In [1]: import numpy as np

In [2]: from numpy import linalg as LA

In [3]: np.set_printoptions(precision=3, suppress=True, linewidth=200)

In [4]: K = np.loadtxt("run6.csv", delimiter=",")

In [5]: K
Out[5]: 
array([[-0.9,  1. , -1. ],
       [-3. ,  1.1, -1. ],
       [-1. ,  1. , -0.9]])

In [6]: np.kron(np.eye(2, dtype=int), K)
Out[6]: 
array([[-0.9,  1. , -1. , -0. ,  0. , -0. ],
       [-3. ,  1.1, -1. , -0. ,  0. , -0. ],
       [-1. ,  1. , -0.9, -0. ,  0. , -0. ],
       [-0. ,  0. , -0. , -0.9,  1. , -1. ],
       [-0. ,  0. , -0. , -3. ,  1.1, -1. ],
       [-0. ,  0. , -0. , -1. ,  1. , -0.9]])

In [7]: np.einsum("ii->", K)
Out[7]: np.float64(-0.7)

In [8]: round(LA.det(K[::-1]), 3)
Out[8]: np.float64(-0.191)

In [9]: x = np.array([3, 4, -8])

In [10]: K @ np.ones(3)
Out[10]: array([-0.9, -2.9, -0.9])

In [11]: (K @ x).argmax()
Out[11]: np.int64(0)

In [12]: K @ (2 * x)
Out[12]: array([18.6,  6.8, 16.4])

In [13]: O, vecs = LA.qr(K[:, :1])[0], LA.qr(K[:, 1:])[0]

In [14]: sig = LA.svd(O.T @ vecs, compute_uv=False)

In [15]: np.degrees(np.arccos(sig.clip(0, 1)))
Out[15]: array([24.189])

In [16]: (sig > 0.9).sum()
Out[16]: np.int64(1)

In [17]: Uu, sig, VT = LA.svd(K)

In [18]: sig
Out[18]: array([3.986, 0.971, 0.049])

In [19]: np.argmax(sig[:-1] / (sig[1:] + 1e-6)) + 1
Out[19]: np.int64(2)

In [20]: Y = Uu[:, :2] @ np.diag(sig[:2]) @ VT[:2]

In [21]: round(LA.norm(K - Y) / LA.norm(K), 3)
Out[21]: np.float64(0.012)

In [22]: LA.matrix_rank(K, rtol=0.05)
Out[22]: np.int64(2)

In [23]: LA.matrix_rank(Y)
Out[23]: np.int64(2)

In [24]: np.round(LA.norm(K - Y, 2), 3), np.round(sig[2], 3)
Out[24]: (np.float64(0.049), np.float64(0.049))

In [25]: Y = LA.invert(K)
AttributeError: module 'numpy.linalg' has no attribute 'invert'


In [26]: Y = LA.inv(K)

In [27]: np.allclose(Y, K.T)
Out[27]: False

In [28]: (np.abs(Y) > 1e-9).astype(int)
Out[28]: 
array([[1, 1, 1],
       [1, 1, 1],
       [1, 1, 1]])

In [29]: Y
Out[29]: 
array([[ 0.052, -0.524,  0.524],
       [-8.901, -0.995, 10.995],
       [-9.948, -0.524, 10.524]])

In [30]: round(float(LA.cond(K)), 3)
Out[30]: 80.751

In [31]: np.round(LA.slogdet(K)[0], 3)
Out[31]: np.float64(1.0)
